In [1]: import numpy as np

In [2]: from numpy import linalg as LA

In [3]: np.set_printoptions(suppress=True, linewidth=140)

In [4]: tidy = lambda a: np.round(a, 1) + 0

In [5]: X = np.load("arr.npy")

In [6]: print(X)
[[ 3  3  0  0  0  0]
 [-1 -3  0  0  0  0]
 [ 1 -2  0  0  0  0]
 [ 0  0  3  3  0  0]
 [ 0  0 -1 -3  0  0]
 [ 0  0  1 -2  0  0]
 [ 0  0  0  0  3  3]
 [ 0  0  0  0 -1 -3]
 [ 0  0  0  0  1 -2]]

In [7]: M2 = np.c_[X[:, :3] @ np.array([[1, 0, 2], [1, 2, 0], [0, 1, 0]]), np.array([1, 0, 1, 0, 4, 4, 0, 5, 5])]

In [8]: print(M2)
[[ 6  6  6  1]
 [-4 -6 -2  0]
 [-1 -4  2  1]
 [ 0  3  0  0]
 [ 0 -1  0  4]
 [ 0  1  0  4]
 [ 0  0  0  0]
 [ 0  0  0  5]
 [ 0  0  0  5]]

In [9]: print(tidy(LA.lstsq(X, M2[:, 0])[0]))
[1. 1. 0. 0. 0. 0.]

In [10]: print(LA.matrix_rank(np.c_[X, M2]))
7

In [11]: O, R = LA.qr(X)

In [12]: print(np.allclose(R.T @ R, X.T @ X))
True

In [13]: print(tidy(O @ R))
[[ 3.  3.  0.  0.  0.  0.]
 [-1. -3.  0.  0.  0.  0.]
 [ 1. -2.  0.  0.  0.  0.]
 [ 0.  0.  3.  3.  0.  0.]
 [ 0.  0. -1. -3.  0.  0.]
 [ 0.  0.  1. -2.  0.  0.]
 [ 0.  0.  0.  0.  3.  3.]
 [ 0.  0.  0.  0. -1. -3.]
 [ 0.  0.  0.  0.  1. -2.]]

In [14]: print(tidy(np.abs(np.diag(R))))
[3.3 3.6 3.3 3.6 3.3 3.6]

In [15]: print(tidy(R))
[[-3.3 -3.   0.   0.   0.   0. ]
 [ 0.   3.6  0.   0.   0.   0. ]
 [ 0.   0.  -3.3 -3.   0.   0. ]
 [ 0.   0.   0.  -3.6  0.   0. ]
 [ 0.   0.   0.   0.  -3.3 -3. ]
 [ 0.   0.   0.   0.   0.  -3.6]]

In [16]: print((R != 0).astype(int))
[[1 1 0 0 0 0]
 [0 1 0 0 0 0]
 [0 0 1 1 0 0]
 [0 0 0 1 0 0]
 [0 0 0 0 1 1]
 [0 0 0 0 0 1]]

In [17]: print(np.flatnonzero(LA.matrix_power((R != 0) + (R.T != 0) + np.eye(6), 6)[5]))
[4 5]
